$ ipython --no-banner

In [1]: import numpy as np

In [2]: np.set_printoptions(precision=2, suppress=True, linewidth=120, floatmode="fixed")

In [3]: def tidy(a):
   ...:     return np.round(a, 2) + 0
   ...: 

In [4]: B = np.array([[8, 0, 3], [7, 2, 2], [6, 6, 0]])

In [5]: data = B + B.T

In [6]: data
Out[6]: 
array([[16,  7,  9],
       [ 7,  4,  8],
       [ 9,  8,  0]])

In [7]: # equal to its transpose

In [8]: B = np.array([[-4, 4, -5], [-1, 4, 2]])

In [9]: basis = np.kron(B, data)

In [10]: np.linalg.matrix_rank(basis)
Out[10]: np.int64(6)

In [11]: w1 = np.array([[-2, 0, 3, 2, -3], [1, 2, 2, 0, -1], [2, 0, 0, 1, -1]])

In [12]: b = np.array([7, -2, -4, 4, -8])

In [13]: H = np.maximum(data @ w1 + b, 0)

In [14]: H
Out[14]: 
array([[ 0, 12, 58, 45,  0],
       [13,  6, 25, 26,  0],
       [ 0, 14, 39, 22,  0]])

In [15]: np.linalg.matrix_rank(H)
Out[15]: np.int64(3)

In [16]: basis = np.array([[3, 4], [4, -2], [3, 5], [2, 1], [3, -5]])

In [17]: H @ basis
Out[17]: 
array([[312, 311],
       [190, 191],
       [217, 189]])

In [18]: w1 @ basis
Out[18]: 
array([[-2, 24],
       [14, 15],
       [ 5, 14]])

In [19]: (H @ basis).round(6).argmax(axis=1)
Out[19]: array([0, 1, 0])

In [20]: m1 = np.load("run6.npy")

In [21]: tidy(m1)
Out[21]: 
array([[-0.37, -0.10, -0.33],
       [-0.73, -0.10, -0.46],
       [ 0.18,  0.87, -0.47],
       [-0.55,  0.48,  0.68]])

In [22]: # orthonormal columns

In [23]: rng = np.random.default_rng(881)

In [24]: labels = rng.permutation(3)

In [25]: B = m1[:, labels] * rng.choice([-1, 1], 3)

In [26]: tidy(B)
Out[26]: 
array([[-0.37, -0.10, -0.33],
       [-0.73, -0.10, -0.46],
       [ 0.18,  0.87, -0.47],
       [-0.55,  0.48,  0.68]])

In [27]: Uu, _, VT = np.linalg.svd(m1.T @ B)

In [28]: labels
Out[28]: array([0, 1, 2])

In [29]: tidy(np.poly(data))
Out[29]: array([   1.00,  -20.00, -130.00,  340.00])

In [30]: np.einsum("ij,ji->", data, data)
Out[30]: np.int64(660)

In [31]: tidy(np.linalg.eigvals(data).sum().real)
Out[31]: np.float64(20.0)

In [32]: tidy(np.linalg.det(2 * data)), tidy(np.linalg.det(data))
Out[32]: (np.float64(-2720.0), np.float64(-340.0))

In [33]: tidy(np.linalg.det(data.T))
Out[33]: np.float64(-340.0)

In [34]: B = np.c_[m1[:, :2] @ np.array([[1, -2], [-3, -3]]), np.array([-2, 2, 2, -3])]

In [35]: tidy(B)
Out[35]: 
array([[-0.08,  1.02, -2.00],
       [-0.44,  1.75,  2.00],
       [-2.42, -2.96,  2.00],
       [-1.99, -0.35, -3.00]])

In [36]: tidy(np.linalg.lstsq(m1, B[:, 0])[0])
Out[36]: array([ 1.00, -3.00,  0.00])

In [37]: tidy(np.linalg.norm(np.linalg.qr(m1)[0].T @ B, axis=0) ** 2 / ((B ** 2).sum(axis=0) + 1e-12))
Out[37]: array([1.00, 1.00, 0.58])

In [38]: tidy(np.linalg.norm(B - m1 @ np.linalg.lstsq(m1, B)[0], axis=0))
Out[38]: array([0.00, 0.00, 2.97])

In [39]: W0 = np.load("out16.npy")

In [40]: W0
Out[40]: 
array([[ 18,  -6,   6, -18],
       [ -6,  14,   4,   4],
       [  6,   4,  11,  -5],
       [-18,   4,  -5,  19]])

In [41]: # symmetric

In [42]: rk = np.linalg.matrix_rank(W0)

In [43]: rk
Out[43]: np.int64(3)

In [44]: N = np.linalg.svd(W0)[2][rk:].T

In [45]: [int(np.linalg.matrix_rank(np.delete(W0, i, axis=0))) for i in range(4)]
Out[45]: [3, 3, 3, 3]

In [46]: np.linalg.matrix_rank(W0.T @ W0), np.linalg.matrix_rank(W0 @ W0.T)
Out[46]: (np.int64(3), np.int64(3))

In [47]: N.shape
Out[47]: (4, 1)

In [48]: tidy(np.linalg.det(2 * W0)), tidy(np.linalg.det(W0))
Out[48]: (np.float64(0.0), np.float64(0.0))

In [49]: tidy(np.linalg.eigvals(W0).sum().real)
Out[49]: np.float64(62.0)

In [50]: tidy(np.linalg.det(W0.T))
Out[50]: np.float64(0.0)

In [51]: tidy(np.linalg.eigvals(W0))
Out[51]: array([ 0.00, 40.00, 16.74,  5.26])

In [52]: np.einsum("ij,ji->", W0, W0)
Out[52]: np.int64(1908)

In [53]: tidy(np.linalg.det(W0[::-1]))
Out[53]: np.float64(0.0)

In [54]: tidy(np.poly(W0))
Out[54]: array([    1.00,   -62.00,   968.00, -3520.00,     0.00])

In [55]: labels = rng.permutation(4)

In [56]: labels
Out[56]: array([1, 2, 0, 3])

In [57]: B = W0[labels][:, labels]

In [58]: tidy(np.linalg.det(B)), tidy(np.linalg.det(W0[labels]))
Out[58]: (np.float64(0.0), np.float64(0.0))

In [59]: B = W0 / np.sqrt((W0 ** 2).mean(axis=1, keepdims=True))

In [60]: np.linalg.matrix_rank(W0 - W0.mean(axis=1, keepdims=True))
Out[60]: np.int64(3)

In [61]: tidy(B[3])
Out[61]: array([-1.34,  0.30, -0.37,  1.41])

In [62]: W0 - W0.mean(axis=1, keepdims=True)
Out[62]: 
array([[ 18.00,  -6.00,   6.00, -18.00],
       [-10.00,  10.00,   0.00,   0.00],
       [  2.00,   0.00,   7.00,  -9.00],
       [-18.00,   4.00,  -5.00,  19.00]])

In [63]: tidy(np.linalg.pinv(m1))
Out[63]: 
array([[-0.37, -0.73,  0.18, -0.55],
       [-0.10, -0.10,  0.87,  0.48],
       [-0.33, -0.46, -0.47,  0.68]])

In [64]: tidy(np.linalg.svd(m1, compute_uv=False))
Out[64]: array([1.00, 1.00, 1.00])

In [65]: tidy(np.linalg.norm(m1, axis=0))
Out[65]: array([1.00, 1.00, 1.00])

In [66]: tidy(m1 @ m1.T)
Out[66]: 
array([[ 0.25,  0.43,  0.00, -0.07],
       [ 0.43,  0.76,  0.00,  0.04],
       [ 0.00,  0.00,  1.00,  0.00],
       [-0.07,  0.04,  0.00,  0.99]])

In [67]: tidy(m1.T @ m1)
Out[67]: 
array([[1.00, 0.00, 0.00],
       [0.00, 1.00, 0.00],
       [0.00, 0.00, 1.00]])

In [68]: B = np.array([[-6, -9], [2, -8]])

In [69]: K = np.kron(np.eye(2, dtype=int), B)

In [70]: K
Out[70]: 
array([[-6, -9,  0,  0],
       [ 2, -8,  0,  0],
       [ 0,  0, -6, -9],
       [ 0,  0,  2, -8]])

In [71]: w1 = np.array([[2, 3, 5, -5, -2],
    ...:     [3, 2, 3, 5, 4],
    ...:     [-3, 3, -1, 4, 1],
    ...:     [3, -2, 2, -1, -2]])

In [72]: b = np.array([3, -2, 0, 1, 0])

In [73]: H = np.maximum(K @ w1 + b, 0)

In [74]: H
Out[74]: 
array([[ 0,  0,  0,  0,  0],
       [ 0,  0,  0,  0,  0],
       [ 0,  0,  0,  0, 12],
       [ 0, 20,  0, 17, 18]])

In [75]: np.linalg.matrix_rank(H)
Out[75]: np.int64(2)

In [76]: (H > 0).mean(axis=0)
Out[76]: array([0.00, 0.25, 0.00, 0.25, 0.50])

In [77]: (H > 0).astype(int)
Out[77]: 
array([[0, 0, 0, 0, 0],
       [0, 0, 0, 0, 0],
       [0, 0, 0, 0, 1],
       [0, 1, 0, 1, 1]])

In [78]: basis = np.array([[3, 0], [4, 1], [3, 6], [7, 0], [4, 5]])

In [79]: (H @ basis).round(6).argmax(axis=1)
Out[79]: array([0, 0, 1, 0])

In [80]: w1 @ basis
Out[80]: 
array([[-10,  23],
       [ 77,  40],
       [ 32,   2],
       [ -8,   0]])

In [81]: H @ basis
Out[81]: 
array([[  0,   0],
       [  0,   0],
       [ 48,  60],
       [271, 110]])
